$ ipython --no-banner

In [1]: import numpy as np

In [2]: from numpy import linalg as LA

In [3]: np.set_printoptions(precision=3, suppress=True, linewidth=120, floatmode="fixed")

In [4]: def rnd(a):
   ...:     return np.round(a, 3) + 0
   ...: 

In [5]: X = np.load("case0.npy")

In [6]: print(X)
[[-0.980  3.000  3.000  0.000  3.000 -3.000  3.000  1.000  3.000 -2.000  1.000  2.000 -3.000 -1.000]
 [-3.000  1.020  1.000  2.000 -2.000  3.000  2.000 -1.000  2.000  1.000 -2.000  1.000  3.000  2.000]
 [-2.000 -3.000 -0.980  2.000  0.000  1.000  3.000 -1.000  1.000 -2.000  3.000 -2.000  0.000 -1.000]
 [ 0.000 -2.000  1.000  1.020  1.000  3.000 -3.000 -3.000  0.000 -3.000  3.000 -1.000 -2.000  0.000]
 [-1.000 -1.000  0.000 -3.000  0.020  2.000  3.000 -2.000  3.000  0.000 -2.000  3.000 -3.000 -2.000]
 [-1.000 -2.000  1.000 -3.000  3.000  3.020 -3.000 -3.000 -1.000 -3.000  3.000  1.000  2.000 -2.000]
 [ 3.000 -3.000  1.000  3.000 -1.000  2.000 -1.980  2.000 -3.000 -2.000  1.000 -3.000 -3.000  1.000]
 [ 3.000  1.000 -1.000 -3.000  0.000  0.000 -3.000  0.020  2.000  1.000 -1.000 -1.000  2.000 -2.000]
 [ 1.000 -2.000 -3.000  3.000  2.000  2.000  0.000 -2.000  2.020 -2.000  2.000 -1.000  3.000  2.000]
 [-1.000 -1.000 -1.000 -3.000 -1.000 -3.000  2.000 -1.000 -1.000  1.020  3.000  0.000 -3.000  2.000]
 [ 2.000 -1.000 -2.000 -2.000  3.000 -3.000  3.000  2.000  2.000  2.000  1.020 -1.000  0.000 -1.000]
 [ 0.000  2.000 -2.000  0.000  3.000  1.000  0.000  3.000 -1.000  0.000 -2.000  1.020  3.000 -2.000]
 [-1.000  3.000 -1.000  2.000  0.000  3.000 -1.000  0.000 -3.000  0.000 -1.000 -1.000 -0.980  0.000]
 [-1.000  3.000  3.000  0.000  3.000 -3.000  3.000  1.000  3.000 -2.000  1.000  2.000 -3.000 -0.980]]

In [7]: print(LA.matrix_rank(X, rtol=0.1))
11

In [8]: def softmax(z):
   ...:     e = np.exp(z - z.max(axis=-1, keepdims=True))
   ...:     return e / e.sum(axis=-1, keepdims=True)
   ...: 

In [9]: print(rnd(softmax(10 * X[7])))
[1.000 0.000 0.000 0.000 0.000 0.000 0.000 0.000 0.000 0.000 0.000 0.000 0.000 0.000]

In [10]: print(rnd(softmax(X[7] + -2)))
[0.450 0.061 0.008 0.001 0.022 0.022 0.001 0.023 0.165 0.061 0.008 0.008 0.165 0.003]

In [11]: S = X @ X.T / np.sqrt(14)

In [12]: print(softmax(S).round(6).argmax(axis=1))
[ 0  1  2  3  4  5  6  7  8  9 10 11 12 13]

In [13]: print(rnd(softmax(S)[7] @ X))
[ 2.998  0.999 -1.000 -2.999  0.002  0.000 -2.998  0.021  1.999  0.999 -0.999 -0.999  2.000 -2.000]
